$ ipython --no-banner

In [1]: import numpy as np

In [2]: np.set_printoptions(precision=1, suppress=True, linewidth=140, floatmode="fixed")

In [3]: tidy = lambda a: np.round(a, 1) + 0

In [4]: M = np.loadtxt("mat.csv", delimiter=",")

In [5]: tidy(M)
Out[5]: 
array([[ 3.2, -7.6, -4.0],
       [ 1.7, -3.5, -0.9],
       [ 0.5, -1.1,  0.3],
       [ 0.1, -0.3,  0.3],
       [ 0.0,  0.0,  0.0],
       [ 0.4,  0.8, -0.4],
       [ 0.6,  1.3, -0.3],
       [ 2.8,  6.3,  2.9],
       [ 3.0,  7.0,  3.5],
       [ 3.5,  8.3,  4.6]])

In [6]: P = M @ np.linalg.solve(M.T @ M, M.T)

In [7]: tidy(P @ M[:, 2])
Out[7]: array([-4.0, -0.9,  0.3,  0.3,  0.0, -0.4, -0.3,  2.9,  3.5,  4.6])

In [8]: tidy(P)
Out[8]: 
array([[ 0.9,  0.3,  0.0,  0.0,  0.0,  0.1,  0.1,  0.0,  0.0, -0.1],
       [ 0.3,  0.3,  0.2,  0.1,  0.0, -0.2, -0.2,  0.0,  0.0,  0.1],
       [ 0.0,  0.2,  0.2,  0.1,  0.0, -0.2, -0.2, -0.1,  0.0,  0.1],
       [ 0.0,  0.1,  0.1,  0.1,  0.0, -0.1, -0.1,  0.0,  0.0,  0.0],
       [ 0.0,  0.0,  0.0,  0.0,  0.0,  0.0,  0.0,  0.0,  0.0,  0.0],
       [ 0.1, -0.2, -0.2, -0.1,  0.0,  0.2,  0.2,  0.1,  0.0,  0.0],
       [ 0.1, -0.2, -0.2, -0.1,  0.0,  0.2,  0.3,  0.1,  0.1,  0.0],
       [ 0.0,  0.0, -0.1,  0.0,  0.0,  0.1,  0.1,  0.3,  0.3,  0.3],
       [ 0.0,  0.0,  0.0,  0.0,  0.0,  0.0,  0.1,  0.3,  0.3,  0.4],
       [-0.1,  0.1,  0.1,  0.0,  0.0,  0.0,  0.0,  0.3,  0.4,  0.5]])

In [9]: tidy(np.trace(P))
Out[9]: np.float64(3.0)

In [10]: W0 = np.load("arr.npy")

In [11]: W0
Out[11]: 
array([[ 12,   4,  16,  -8],
       [  0,   0,   0,   0],
       [ -6,  -2,  -8,   4],
       [-12,  -4, -16,   8]])

In [12]: rng = np.random.default_rng(57)

In [13]: z = rng.permutation(4)

In [14]: z
Out[14]: array([3, 2, 0, 1])

In [15]: B = W0[z][:, z]

In [16]: np.trace(B)
Out[16]: np.int64(12)

In [17]: B
Out[17]: 
array([[  8, -16, -12,  -4],
       [  4,  -8,  -6,  -2],
       [ -8,  16,  12,   4],
       [  0,   0,   0,   0]])

In [18]: np.allclose(B, W0)
Out[18]: False

In [19]: [round(float(x), 1) for x in np.linalg.svd(W0, compute_uv=False)[:3]]
Out[19]: [32.9, 0.0, 0.0]

In [20]: np.argsort(-np.linalg.norm(W0, axis=0).round(6), kind="stable")[:3]
Out[20]: array([2, 0, 3])

In [21]: K = np.loadtxt("w.csv", delimiter=",")

In [22]: K
Out[22]: 
array([[21.0,  7.0,  3.0,  7.0,  2.0],
       [21.0,  1.0,  3.0,  7.0,  5.0],
       [21.0,  9.0,  4.0,  7.0,  6.0],
       [ 0.0,  0.0,  1.0,  0.0,  6.0],
       [24.0,  5.0,  7.0,  8.0,  8.0]])

In [23]: B = np.array([[1, 0, 2], [-1, 0, 1], [-1, -2, 1], [0, -1, -2], [1, -2, -1]])

In [24]: np.einsum("ij,ij->i", K, K)
Out[24]: array([552.0, 525.0, 623.0,  37.0, 778.0])

In [25]: B.T @ K.T
Out[25]: 
array([[ 13.0,  22.0,  14.0,   5.0,  20.0],
       [-17.0, -23.0, -27.0, -14.0, -38.0],
       [ 36.0,  27.0,  35.0,  -5.0,  36.0]])

In [26]: K @ B
Out[26]: 
array([[ 13.0, -17.0,  36.0],
       [ 22.0, -23.0,  27.0],
       [ 14.0, -27.0,  35.0],
       [  5.0, -14.0,  -5.0],
       [ 20.0, -38.0,  36.0]])

In [27]: np.einsum("ik,kj->ij", K, B)
Out[27]: 
array([[ 13.0, -17.0,  36.0],
       [ 22.0, -23.0,  27.0],
       [ 14.0, -27.0,  35.0],
       [  5.0, -14.0,  -5.0],
       [ 20.0, -38.0,  36.0]])

In [28]: Uu, sv, Vh = np.linalg.svd(K)

In [29]: np.argmax(sv[:-1] / (sv[1:] + 1e-6)) + 1
Out[29]: np.int64(4)

In [30]: B = Uu[:, :4] @ np.diag(sv[:4]) @ Vh[:4]

In [31]: tidy(np.abs(K - B).max())
Out[31]: np.float64(0.0)
